>>> import numpy as np
>>> import numpy.linalg as la
>>> np.set_printoptions(precision=1, suppress=True, linewidth=140, sign=" ")
>>> J = np.loadtxt("sample12.csv", delimiter=",")
>>> print(J)
[[ 4. -4.  2. -2.]
 [-2. -2. -1. -1.]
 [ 2. -2.  0.  0.]
 [-1. -1.  0.  0.]]
>>> la.determinant(J)
Traceback (most recent call last):
  File "<python-input-5>", line 1, in <module>
    la.determinant(J)
    ^^^^^^^^^^^^^^
AttributeError: module 'numpy.linalg' has no attribute 'determinant'
>>> print(J @ J)
[[ 30. -10.  12.  -4.]
 [ -5.  15.  -2.   6.]
 [ 12.  -4.   6.  -2.]
 [ -2.   6.  -1.   3.]]
>>> assert J == J.T
Traceback (most recent call last):
  File "<python-input-7>", line 1, in <module>
    assert J == J.T
           ^^^^^^^^
ValueError: The truth value of an array with more than one element is ambiguous. Use a.any() or a.all()
>>> print(np.trace(J))
2.0
>>> print(la.matrix_power(J, 2))
[[ 30. -10.  12.  -4.]
 [ -5.  15.  -2.   6.]
 [ 12.  -4.   6.  -2.]
 [ -2.   6.  -1.   3.]]
>>> print(np.round(la.det(J), 1))
16.0
>>> print(round(np.abs(la.eigvals(J)).max(), 1))
6.2
>>> print(np.allclose(J @ J.T, J.T @ J))
False
>>> print(np.sort(np.abs(la.eigvals(J))))
[ 0.6  1.1  3.8  6.2]
>>> E = np.load("arr.npy")
>>> print(E)
[[-3.  0.  2. -2.  1.  3.  0.  3.  0.]
 [ 0.  3.  3. -1.  1.  2.  3.  0.  1.]
 [ 1. -1. -2.  0.  1.  0.  0.  1.  1.]
 [-3. -1.  3.  2.  1.  2.  3.  0.  3.]
 [ 0.  0.  0.  0.  1.  2. -3.  2.  1.]
 [ 0.  0.  0.  0.  0. -3.  0. -1.  1.]
 [ 0.  0.  0.  0.  3.  2. -2. -2.  2.]
 [ 0.  0.  0.  0. -3. -3.  3. -1. -3.]
 [ 0.  0.  0.  0.  0.  1.  2.  0. -2.]]
>>> x0 = np.array([-3, 0, -2, 2, 0, -3, -1, 1, -3])
>>> rhs = E @ x0
>>> print(rhs)
[ -5. -20.  -1. -11.  -4.   5. -12.  14.   1.]
>>> print(la.solve(E, rhs))
[-3.  0. -2.  2.  0. -3. -1.  1. -3.]
>>> print(np.round(la.solve(E.T, E[3]), 1) + 0)
[ 0.  0.  0.  1.  0.  0.  0.  0.  0.]
>>> print(la.solve(E, rhs + E[:, 0]))
[-2.  0. -2.  2.  0. -3. -1.  1. -3.]
>>> print(np.round(la.solve(E, E[:, 4]), 1) + 0)
[ 0.  0.  0.  0.  1.  0.  0.  0.  0.]
